% ipython --no-banner

In [1]: import numpy as np

In [2]: import numpy.linalg as la

In [3]: np.set_printoptions(suppress=True, linewidth=120)

In [4]: arr = np.load("out5.npy")

In [5]: print(arr)
[[1. 1. 1. 1. 0. 0. 0. 0. 0. 0. 0.]
 [1. 2. 0. 2. 0. 0. 0. 0. 0. 0. 0.]
 [1. 0. 0. 0. 0. 0. 0. 0. 0. 0. 0.]
 [0. 2. 1. 2. 0. 0. 0. 0. 0. 0. 0.]
 [0. 0. 0. 0. 1. 0. 0. 2. 2. 0. 1.]
 [0. 0. 0. 0. 1. 0. 0. 1. 2. 0. 1.]
 [0. 0. 0. 0. 2. 1. 2. 0. 1. 2. 0.]
 [0. 0. 0. 0. 2. 2. 1. 2. 0. 0. 2.]
 [0. 0. 0. 0. 2. 0. 0. 2. 0. 2. 0.]
 [0. 0. 0. 0. 2. 0. 0. 0. 0. 1. 2.]
 [0. 0. 0. 0. 0. 2. 1. 0. 1. 1. 2.]]

In [6]: # rank 10

In [7]: u, r1 = arr[5], arr[4]

In [8]: print(u @ r1)
8.0

In [9]: p = (u @ r1) / (u @ u) * u

In [10]: print(round((r1 - p) @ u, 1))
0.0

In [11]: print(np.round(la.norm(u + r1) ** 2 + la.norm(u - r1) ** 2, 1))
34.0

In [12]: print(np.round(r1 - p, 1))
[ 0.   0.   0.   0.  -0.1  0.   0.   0.9 -0.3  0.  -0.1]

In [13]: print(la.matrix_rank(np.outer(u, r1)))
1

In [14]: other = np.array([[-2, -1, 2],
    ...:     [3, 1, -3],
    ...:     [-2, 1, 3],
    ...:     [1, -2, 1],
    ...:     [-3, 1, 1],
    ...:     [2, 3, -3],
    ...:     [3, 0, 1],
    ...:     [-3, 0, -2],
    ...:     [0, -2, 2],
    ...:     [0, 1, 2],
    ...:     [1, 3, 1]])

In [15]: print(arr @ other)
[[  0.  -1.   3.]
 [  6.  -3.  -2.]
 [ -2.  -1.   2.]
 [  6.  -1.  -1.]
 [ -8.   0.   2.]
 [ -5.   0.   4.]
 [  2.   5.   7.]
 [ -3.  14.  -5.]
 [-12.   4.   2.]
 [ -4.   9.   6.]
 [  9.  11.   1.]]

In [16]: print(np.einsum("ik,kj->ij", arr, other))
[[  0.  -1.   3.]
 [  6.  -3.  -2.]
 [ -2.  -1.   2.]
 [  6.  -1.  -1.]
 [ -8.   0.   2.]
 [ -5.   0.   4.]
 [  2.   5.   7.]
 [ -3.  14.  -5.]
 [-12.   4.   2.]
 [ -4.   9.   6.]
 [  9.  11.   1.]]

In [17]: print(np.einsum("ij,ij->i", arr, arr))
[ 4.  9.  1.  9. 10.  7. 14. 17. 12.  9. 11.]

In [18]: print(la.matrix_rank(np.vstack([arr, other.T])))
11

In [19]: print(la.matrix_rank(arr @ other))
3

In [20]: print(other.T @ arr.T)
[[  0.   6.  -2.   6.  -8.  -5.   2.  -3. -12.  -4.   9.]
 [ -1.  -3.  -1.  -1.   0.   0.   5.  14.   4.   9.  11.]
 [  3.  -2.   2.  -1.   2.   4.   7.  -5.   2.   6.   1.]]

In [21]: A = np.array([[1, -2, 4, -8],
    ...:     [1, -1, 1, -1],
    ...:     [1, 0, 0, 0],
    ...:     [1, 1, 1, 1],
    ...:     [1, 2, 4, 8],
    ...:     [1, 3, 9, 27],
    ...:     [1, 4, 16, 64],
    ...:     [1, 5, 25, 125],
    ...:     [1, 6, 36, 216],
    ...:     [1, 7, 49, 343],
    ...:     [1, 8, 64, 512],
    ...:     [1, 9, 81, 729]])

In [22]: print(A)
[[  1  -2   4  -8]
 [  1  -1   1  -1]
 [  1   0   0   0]
 [  1   1   1   1]
 [  1   2   4   8]
 [  1   3   9  27]
 [  1   4  16  64]
 [  1   5  25 125]
 [  1   6  36 216]
 [  1   7  49 343]
 [  1   8  64 512]
 [  1   9  81 729]]

In [23]: x = np.array([0, 8, 4, 8])

In [24]: target = A @ x

In [25]: print(target)
[ -64  -12    0   20   96  276  608 1140 1920 2996 4416 6228]

In [26]: print(np.round(la.solve(A.T @ A, A.T @ target), 1) + 0)
[0. 8. 4. 8.]

In [27]: rng = np.random.default_rng(59)

In [28]: target = target + 0.3 * rng.normal(size=12)

In [29]: print(target.round(1))
[ -64.3  -11.5    0.6   20.    95.7  275.8  608.  1139.7 1920.6 2996.1 4416.3 6228.2]

In [30]: b, *_ = la.lstsq(A, target)

In [31]: print(round(la.norm(target - A @ b), 1))
1.1

In [32]: print(b.round(1))
[0.1 8.  4.  8. ]

In [33]: print(np.round(A.T @ (target - A @ b), 1) + 0)
[0. 0. 0. 0.]

In [34]: print([round(float(la.norm(la.solve(A.T @ A + lam * np.eye(4), A.T @ target))), 2) for lam in (0, 1, 10, 100)])
[11.99, 11.75, 10.65, 9.54]

In [35]: theta = rng.uniform(0, 2 * np.pi, 16)

In [36]: O, _ = la.qr(np.array([[-0.3, -0.8],
    ...:     [-0.2, 0.8],
    ...:     [0.1, -1.2],
    ...:     [-1.9, -2.4],
    ...:     [-0.1, -0.6],
    ...:     [1.6, 0.0],
    ...:     [-1.0, 0.5],
    ...:     [-0.4, -0.2],
    ...:     [1.5, -0.5]]))

In [37]: J = 20 * np.c_[np.cos(theta), np.sin(theta)] @ O.T

In [38]: print(J.round(1))
[[  1.6  -4.9   6.   -1.7   2.   10.4  -8.7  -1.7  12. ]
 [  1.7   1.5  -1.   11.7   0.5 -10.4   6.6   2.5  -9.9]
 [ -5.2   5.3  -7.9 -15.5  -3.9  -0.3   3.5  -1.2  -3.6]
 [  1.4  -4.7   5.7  -2.4   1.9  10.5  -8.7  -1.8  12. ]
 [  4.8  -6.1   8.7  11.6   3.9   4.4  -6.2   0.3   7.6]
 [  1.6  -4.9   6.   -1.7   2.   10.4  -8.7  -1.7  12. ]
 [  5.1  -4.3   6.7  16.9   3.6  -2.6  -1.2   1.8   0.4]
 [  5.1  -4.1   6.6  17.    3.6  -2.9  -1.    1.9   0.1]
 [  3.8  -6.1   8.3   6.9   3.4   7.4  -7.9  -0.5  10.2]
 [  2.   -5.2   6.5  -0.3   2.3  10.1  -8.7  -1.5  11.9]
 [ -4.5   2.8  -4.9 -17.1  -3.    5.6  -1.3  -2.3   3. ]
 [ -5.2   5.7  -8.3 -14.4  -4.   -1.6   4.4  -1.   -5. ]
 [ -3.    5.8  -7.5  -3.3  -2.9  -9.    8.5   1.1 -11.3]
 [  4.7  -6.2   8.7  11.1   3.9   4.8  -6.5   0.2   7.9]
 [  0.1  -3.5   3.9  -6.6   0.9  11.   -8.2  -2.2  11.6]
 [ -2.6   5.5  -7.1  -1.8  -2.7  -9.5   8.7   1.3 -11.6]]

In [39]: print(la.lstsq(J[:-1].T, J[-1])[2])
2

In [40]: print(np.allclose(J[:-1].T @ la.lstsq(J[:-1].T, J[-1])[0], J[-1]))
True

In [41]: print(np.round(np.trace(la.pinv(J) @ J), 1))
2.0

In [42]: print(np.round(J @ la.pinv(J) @ J, 1))
[[  1.6  -4.9   6.   -1.7   2.   10.4  -8.7  -1.7  12. ]
 [  1.7   1.5  -1.   11.7   0.5 -10.4   6.6   2.5  -9.9]
 [ -5.2   5.3  -7.9 -15.5  -3.9  -0.3   3.5  -1.2  -3.6]
 [  1.4  -4.7   5.7  -2.4   1.9  10.5  -8.7  -1.8  12. ]
 [  4.8  -6.1   8.7  11.6   3.9   4.4  -6.2   0.3   7.6]
 [  1.6  -4.9   6.   -1.7   2.   10.4  -8.7  -1.7  12. ]
 [  5.1  -4.3   6.7  16.9   3.6  -2.6  -1.2   1.8   0.4]
 [  5.1  -4.1   6.6  17.    3.6  -2.9  -1.    1.9   0.1]
 [  3.8  -6.1   8.3   6.9   3.4   7.4  -7.9  -0.5  10.2]
 [  2.   -5.2   6.5  -0.3   2.3  10.1  -8.7  -1.5  11.9]
 [ -4.5   2.8  -4.9 -17.1  -3.    5.6  -1.3  -2.3   3. ]
 [ -5.2   5.7  -8.3 -14.4  -4.   -1.6   4.4  -1.   -5. ]
 [ -3.    5.8  -7.5  -3.3  -2.9  -9.    8.5   1.1 -11.3]
 [  4.7  -6.2   8.7  11.1   3.9   4.8  -6.5   0.2   7.9]
 [  0.1  -3.5   3.9  -6.6   0.9  11.   -8.2  -2.2  11.6]
 [ -2.6   5.5  -7.1  -1.8  -2.7  -9.5   8.7   1.3 -11.6]]

In [43]: other = np.array([[0, -2],
    ...:     [1, -1],
    ...:     [2, -2],
    ...:     [0, -2],
    ...:     [2, -2],
    ...:     [2, 1],
    ...:     [1, 0],
    ...:     [-2, 0],
    ...:     [1, -1]])

In [44]: print(np.round(np.einsum("ij,ij->i", J, J), 1))
[400. 400. 400. 400. 400. 400. 400. 400. 400. 400. 400. 400. 400. 400. 400. 400.]

In [45]: print(la.matrix_rank(J @ other))
2

In [46]: print(la.matrix_rank(np.vstack([J, other.T])))
4

In [47]: rank = la.matrix_rank(J)

In [48]: print(rank)
2

In [49]: ns = la.svd(J)[2][rank:].T

In [50]: print(np.round(ns @ ns.T, 1) + 0)
[[ 0.9  0.1 -0.1 -0.2 -0.1  0.   0.   0.   0. ]
 [ 0.1  0.9  0.1  0.1  0.1  0.1 -0.1  0.   0.1]
 [-0.1  0.1  0.8 -0.2 -0.1 -0.1  0.1  0.  -0.2]
 [-0.2  0.1 -0.2  0.3 -0.1  0.2  0.  -0.1  0.1]
 [-0.1  0.1 -0.1 -0.1  1.   0.   0.   0.  -0.1]
 [ 0.   0.1 -0.1  0.2  0.   0.7  0.2  0.1 -0.3]
 [ 0.  -0.1  0.1  0.   0.   0.2  0.8  0.   0.3]
 [ 0.   0.   0.  -0.1  0.   0.1  0.   1.   0.1]
 [ 0.   0.1 -0.2  0.1 -0.1 -0.3  0.3  0.1  0.6]]

In [51]: print(la.matrix_rank(J.T @ J), la.matrix_rank(J @ J.T))
2 2

In [52]: print(ns.shape)
(9, 7)

In [53]: U, sigma, Vt = la.svd(J)

In [54]: evecs = Vt[:(sigma > 1e-8).sum()]

In [55]: x = J[10] + -1 * J[15] + rng.integers(2) * np.eye(9)[5]

In [56]: print(x.round(1))
[ -2.   -2.7   2.2 -15.3  -0.3  15.   -9.9  -3.5  14.6]

In [57]: print(np.round(la.norm(x - evecs.T @ evecs @ x), 1))
0.0

In [58]: print(np.round(evecs.T @ evecs, 1) + 0)
[[ 0.1 -0.1  0.1  0.2  0.1  0.   0.   0.   0. ]
 [-0.1  0.1 -0.1 -0.1 -0.1 -0.1  0.1  0.  -0.1]
 [ 0.1 -0.1  0.2  0.2  0.1  0.1 -0.1  0.   0.2]
 [ 0.2 -0.1  0.2  0.7  0.1 -0.2  0.   0.1 -0.1]
 [ 0.1 -0.1  0.1  0.1  0.   0.   0.   0.   0.1]
 [ 0.  -0.1  0.1 -0.2  0.   0.3 -0.2 -0.1  0.3]
 [ 0.   0.1 -0.1  0.   0.  -0.2  0.2  0.  -0.3]
 [ 0.   0.   0.   0.1  0.  -0.1  0.   0.  -0.1]
 [ 0.  -0.1  0.2 -0.1  0.1  0.3 -0.3 -0.1  0.4]]

In [59]: M = np.diag(np.array([1, 0, 0, 2, 3, 0, 4, 5, 1, 0]))

In [60]: print(M)
[[1 0 0 0 0 0 0 0 0 0]
 [0 0 0 0 0 0 0 0 0 0]
 [0 0 0 0 0 0 0 0 0 0]
 [0 0 0 2 0 0 0 0 0 0]
 [0 0 0 0 3 0 0 0 0 0]
 [0 0 0 0 0 0 0 0 0 0]
 [0 0 0 0 0 0 4 0 0 0]
 [0 0 0 0 0 0 0 5 0 0]
 [0 0 0 0 0 0 0 0 1 0]
 [0 0 0 0 0 0 0 0 0 0]]

In [61]: print(np.flatnonzero(la.matrix_power((M != 0) + (M.T != 0) + np.eye(10), 10)[1]))
[1]

In [62]: print((la.matrix_power((M != 0) + (M.T != 0) + np.eye(10), 10) > 0).astype(int))
[[1 0 0 0 0 0 0 0 0 0]
 [0 1 0 0 0 0 0 0 0 0]
 [0 0 1 0 0 0 0 0 0 0]
 [0 0 0 1 0 0 0 0 0 0]
 [0 0 0 0 1 0 0 0 0 0]
 [0 0 0 0 0 1 0 0 0 0]
 [0 0 0 0 0 0 1 0 0 0]
 [0 0 0 0 0 0 0 1 0 0]
 [0 0 0 0 0 0 0 0 1 0]
 [0 0 0 0 0 0 0 0 0 1]]

In [63]: print(M @ M)
[[ 1  0  0  0  0  0  0  0  0  0]
 [ 0  0  0  0  0  0  0  0  0  0]
 [ 0  0  0  0  0  0  0  0  0  0]
 [ 0  0  0  4  0  0  0  0  0  0]
 [ 0  0  0  0  9  0  0  0  0  0]
 [ 0  0  0  0  0  0  0  0  0  0]
 [ 0  0  0  0  0  0 16  0  0  0]
 [ 0  0  0  0  0  0  0 25  0  0]
 [ 0  0  0  0  0  0  0  0  1  0]
 [ 0  0  0  0  0  0  0  0  0  0]]

In [64]: print(round(float(la.det(M)), 1))
0.0

In [65]: print(np.abs(np.diag(la.qr(M)[1])) > 1e-9)
[ True False False  True  True False  True  True  True False]

In [66]: print(np.allclose(M[:-1].T @ la.lstsq(M[:-1].T, M[-1])[0], M[-1]))
True

In [67]: U, sigma, Vt = la.svd(M)

In [68]: evecs = Vt[:(sigma > 1e-8).sum()]

In [69]: x = M[6] + 4 * M[3] + rng.integers(2) * np.eye(10)[8]

In [70]: print(x)
[0. 0. 0. 8. 0. 0. 4. 0. 1. 0.]

In [71]: print(la.matrix_rank(np.vstack([M, x])))
6

In [72]: print(np.allclose(evecs.T @ evecs @ x, x))
True

In [73]: print(round(float(la.norm(x - evecs.T @ evecs @ x)), 1))
0.0

In [74]: print(np.diag(evecs.T @ evecs))
[1. 0. 0. 1. 1. 0. 1. 1. 1. 0.]

In [75]: U, sigma, Vt = la.svd(M)

In [76]: print(np.argmax(sigma[:-1] / (sigma[1:] + 1e-6)) + 1)
6

In [77]: print(sigma)
[5. 4. 3. 2. 1. 1. 0. 0. 0. 0.]

In [78]: other = U[:, :6] @ np.diag(sigma[:6]) @ Vt[:6]

In [79]: print(la.matrix_rank(other))
6

In [80]: print(round(la.norm(M - other) / la.norm(M), 1))
0.0

In [81]: mat = np.loadtxt("dump.csv", delimiter=",")

In [82]: print(mat.round(1) + 0)
[[ 4.2 -0.2 -1.6 -0.1  1.   0.2  1.2  1.5]
 [ 1.2 -1.6 -2.8  1.   2.5  2.3 -0.7  0.3]
 [-4.3 -0.3  0.8  0.5 -0.2  0.7 -1.6 -1.6]
 [-2.7  1.2  2.7 -0.6 -2.2 -1.7 -0.1 -0.9]
 [ 2.4  1.5  1.6 -1.1 -1.8 -2.4  1.8  1. ]
 [-3.4  0.9  2.4 -0.4 -1.9 -1.2 -0.5 -1.1]
 [ 2.7  1.4  1.4 -1.1 -1.7 -2.3  1.8  1.1]
 [ 3.8 -0.6 -2.1  0.2  1.5  0.8  0.8  1.3]
 [-1.7 -1.6 -2.   1.2  2.1  2.5 -1.6 -0.8]
 [-2.7 -1.4 -1.4  1.1  1.7  2.3 -1.8 -1.1]
 [-3.3 -1.2 -0.9  1.   1.3  2.  -1.9 -1.3]
 [-2.   1.4  2.8 -0.8 -2.4 -2.   0.3 -0.6]
 [ 3.2 -1.  -2.5  0.5  2.   1.4  0.3  1.1]
 [-0.6 -1.7 -2.5  1.2  2.4  2.6 -1.3 -0.4]
 [ 3.9  0.8  0.2 -0.8 -0.7 -1.5  1.8  1.5]
 [ 0.  -1.7 -2.6  1.1  2.5  2.6 -1.1 -0.1]
 [ 2.2  1.5  1.8 -1.2 -2.  -2.4  1.7  0.9]
 [-1.7  1.5  2.8 -0.9 -2.5 -2.2  0.5 -0.5]
 [ 3.   1.3  1.2 -1.1 -1.5 -2.2  1.8  1.2]
 [-3.2 -1.2 -1.   1.   1.4  2.  -1.8 -1.3]
 [-4.2  0.3  1.7  0.1 -1.1 -0.2 -1.1 -1.5]
 [ 0.6  1.7  2.5 -1.2 -2.4 -2.6  1.3  0.4]
 [-3.7  0.7  2.2 -0.2 -1.6 -0.9 -0.7 -1.3]
 [-1.1 -1.6 -2.3  1.2  2.3  2.6 -1.4 -0.5]
 [-1.6  1.5  2.8 -0.9 -2.5 -2.2  0.5 -0.5]
 [ 3.9  0.8  0.2 -0.8 -0.7 -1.5  1.8  1.5]
 [ 2.9 -1.1 -2.6  0.6  2.1  1.6  0.2  0.9]
 [ 1.7  1.6  2.  -1.2 -2.1 -2.5  1.6  0.7]
 [-0.3  1.6  2.7 -1.1 -2.5 -2.5  1.   0. ]
 [-4.  -0.8 -0.1  0.8  0.6  1.4 -1.8 -1.5]
 [-2.8  1.2  2.7 -0.6 -2.2 -1.6 -0.1 -0.9]
 [-1.7 -1.6 -2.   1.2  2.1  2.5 -1.6 -0.7]
 [-3.8  0.7  2.2 -0.2 -1.6 -0.8 -0.7 -1.3]
 [-0.3  1.6  2.7 -1.1 -2.5 -2.5  1.   0. ]
 [ 3.6  1.1  0.7 -1.  -1.1 -1.8  1.9  1.4]]

In [83]: # rank 2

In [84]: print(np.unravel_index(np.abs(A).argmax(), A.shape))
(np.int64(11), np.int64(3))

In [85]: print(np.round(A.mean(axis=0), 1))
[  1.    3.5  24.2 168. ]

In [86]: print(A.sum(axis=0))
[  12   42  290 2016]

In [87]: print(A.sum(axis=1))
[ -5   0   1   4  15  40  85 156 259 400 585 820]
